$ ipython --no-banner

In [1]: import numpy as np

In [2]: np.set_printoptions(precision=2, suppress=True, linewidth=120, floatmode="fixed")

In [3]: K = np.load("x.npy")

In [4]: K
Out[4]: 
array([[1, 2, 1, 2],
       [0, 0, 0, 0],
       [1, 2, 1, 2],
       [0, 0, 0, 0]])

In [5]: left, s, Vh = np.linalg.svd(K)

In [6]: s.round(2) + 0
Out[6]: array([4.47, 0.00, 0.00, 0.00])

In [7]: np.argmax(s[:-1] / (s[1:] + 1e-6)) + 1
Out[7]: np.int64(1)

In [8]: Y = left[:, :1] @ np.diag(s[:1]) @ Vh[:1]

In [9]: np.round(np.linalg.norm(K - Y) / np.linalg.norm(K), 2)
Out[9]: np.float64(0.0)

In [10]: np.linalg.matrix_rank(K, rtol=0.05)
Out[10]: np.int64(1)

In [11]: Y
Out[11]: 
array([[1.00, 2.00, 1.00, 2.00],
       [0.00, 0.00, 0.00, 0.00],
       [1.00, 2.00, 1.00, 2.00],
       [0.00, 0.00, 0.00, 0.00]])

In [12]: np.round(np.linalg.norm(K - Y, 2), 2), np.round(s[1], 2)
Out[12]: (np.float64(0.0), np.float64(0.0))

In [13]: round(np.linalg.eigvals(K).sum().real, 2)
Out[13]: np.float64(2.0)

In [14]: round(np.linalg.det(K[::-1]), 2)
Out[14]: np.float64(0.0)

In [15]: np.einsum("ii->", K)
Out[15]: np.int64(2)

In [16]: round(float(np.linalg.det(K.T)), 2)
Out[16]: 0.0

In [17]: np.poly(K)
Out[17]: array([ 1.00, -2.00,  0.00,  0.00,  0.00])

In [18]: np.round(np.linalg.det(2 * K), 2), np.round(np.linalg.det(K), 2)
Out[18]: (np.float64(0.0), np.float64(0.0))

In [19]: rng = np.random.default_rng(729712)

In [20]: idx = rng.permutation(4)

In [21]: idx
Out[21]: array([1, 2, 3, 0])

In [22]: Y = K[idx][:, idx]

In [23]: np.trace(Y)
Out[23]: np.int64(2)

In [24]: np.allclose(Y, K)
Out[24]: False

In [25]: np.round(np.linalg.det(Y), 2), round(float(np.linalg.det(K[idx])), 2)
Out[25]: (np.float64(0.0), 0.0)

In [26]: F = np.load("sample16.npy")

In [27]: F
Out[27]: 
array([[ 0,  2, -2,  0, -1,  2],
       [ 0, -2, -1, -1,  0,  0],
       [ 2,  0, -2,  2, -2, -1],
       [ 0,  2, -2,  2,  0, -2],
       [-1,  1,  1, -1,  2, -2],
       [ 0,  2, -2,  2,  1,  0]])

In [28]: theta = np.radians(60)

In [29]: R = np.eye(6)

In [30]: R[1, 1] = R[3, 3] = np.cos(theta)

In [31]: R[1, 3], R[3, 1] = -np.sin(theta), np.sin(theta)

In [32]: R
Out[32]: 
array([[ 1.00,  0.00,  0.00,  0.00,  0.00,  0.00],
       [ 0.00,  0.50,  0.00, -0.87,  0.00,  0.00],
       [ 0.00,  0.00,  1.00,  0.00,  0.00,  0.00],
       [ 0.00,  0.87,  0.00,  0.50,  0.00,  0.00],
       [ 0.00,  0.00,  0.00,  0.00,  1.00,  0.00],
       [ 0.00,  0.00,  0.00,  0.00,  0.00,  1.00]])

In [33]: Y = F @ R.T

In [34]: np.allclose(F @ F.T, Y @ Y.T)
Out[34]: True

In [35]: round(float(np.linalg.det(R)), 2), np.trace(R)
Out[35]: (1.0, np.float64(5.0))

In [36]: np.allclose(np.linalg.norm(F, axis=1), np.linalg.norm(Y, axis=1))
Out[36]: True

In [37]: np.abs(Y - F).max(axis=0)
Out[37]: array([0.00, 2.73, 0.00, 1.73, 0.00, 0.00])
